% python3 -q
>>> import numpy as np
>>> np.set_printoptions(precision=2, suppress=True, linewidth=160, floatmode="fixed")
>>> def rd(a):
...     return np.round(a, 2) + 0
... 
>>> M = np.loadtxt("out13.csv", delimiter=",")
>>> print(M)
[[1.00 0.00 0.00 0.00 0.00 0.00 0.00 0.00 0.00]
 [0.00 1.00 0.00 0.00 0.00 0.00 0.00 0.00 0.00]
 [2.00 0.00 1.00 0.00 0.00 0.00 0.00 0.00 0.00]
 [3.00 3.00 3.00 1.00 0.00 0.00 0.00 0.00 0.00]
 [2.00 3.00 0.00 1.00 1.00 0.00 0.00 0.00 0.00]
 [0.00 3.00 2.00 1.00 3.00 1.00 0.00 0.00 0.00]
 [3.00 3.00 0.00 0.00 2.00 0.00 1.00 0.00 0.00]
 [3.00 0.00 3.00 3.00 2.00 0.00 1.00 1.00 0.00]
 [2.00 1.00 0.00 0.00 0.00 3.00 1.00 1.00 1.00]]
>>> # triangular, det is the product of the diagonal
>>> print(np.linalg.matrix_rank(M - M[0, 0] * np.eye(9)))
7
>>> print(np.trace(M))
9.0
>>> C2 = M.T @ M
>>> print(np.linalg.matrix_rank(C2))
9
>>> print(C2)
[[40.00 26.00 20.00 14.00 14.00  6.00  8.00  5.00  2.00]
 [26.00 38.00 15.00  9.00 18.00  6.00  4.00  1.00  1.00]
 [20.00 15.00 23.00 14.00 12.00  2.00  3.00  3.00  0.00]
 [14.00  9.00 14.00 12.00 10.00  1.00  3.00  3.00  0.00]
 [14.00 18.00 12.00 10.00 18.00  3.00  4.00  2.00  0.00]
 [ 6.00  6.00  2.00  1.00  3.00 10.00  3.00  3.00  3.00]
 [ 8.00  4.00  3.00  3.00  4.00  3.00  3.00  2.00  1.00]
 [ 5.00  1.00  3.00  3.00  2.00  3.00  2.00  2.00  1.00]
 [ 2.00  1.00  0.00  0.00  0.00  3.00  1.00  1.00  1.00]]
>>> print(np.allclose(C2, C2.T))
True
>>> print((M @ M.T).shape)
(9, 9)
>>> B = M / np.linalg.norm(M, axis=1, keepdims=True)
>>> C2 = B @ B.T
>>> print((C2 - 2 * np.eye(9)).round(6).argmax(axis=1))
[2 4 0 4 6 4 4 2 6]
>>> print(np.argwhere(np.triu(np.abs(C2) > 0.95, 1)))
[]
>>> print(rd(np.linalg.norm(B, axis=1)))
[1.00 1.00 1.00 1.00 1.00 1.00 1.00 1.00 1.00]
>>> print(rd(np.degrees(np.arccos(np.clip(C2[0, 3], -1, 1)))))
55.46
>>> print(rd(C2[0]))
[1.00 0.00 0.89 0.57 0.52 0.00 0.63 0.52 0.49]
>>> print((np.abs(C2) > 0.9).astype(int))
[[1 0 0 0 0 0 0 0 0]
 [0 1 0 0 0 0 0 0 0]
 [0 0 1 0 0 0 0 0 0]
 [0 0 0 1 0 0 0 0 0]
 [0 0 0 0 1 0 1 0 0]
 [0 0 0 0 0 1 0 0 0]
 [0 0 0 0 1 0 1 0 0]
 [0 0 0 0 0 0 0 1 0]
 [0 0 0 0 0 0 0 0 1]]
>>> print(rd(np.linalg.norm(M[2] - M[7])))
4.47
>>> print(np.linalg.norm(M, axis=1).argmax())
7
>>> print(rd(np.linalg.norm(M[2], 1)), rd(np.linalg.norm(M[2], np.inf)))
3.0 2.0
>>> print(rd(np.linalg.norm(M) ** 2 / np.linalg.norm(M, 2) ** 2))
1.54
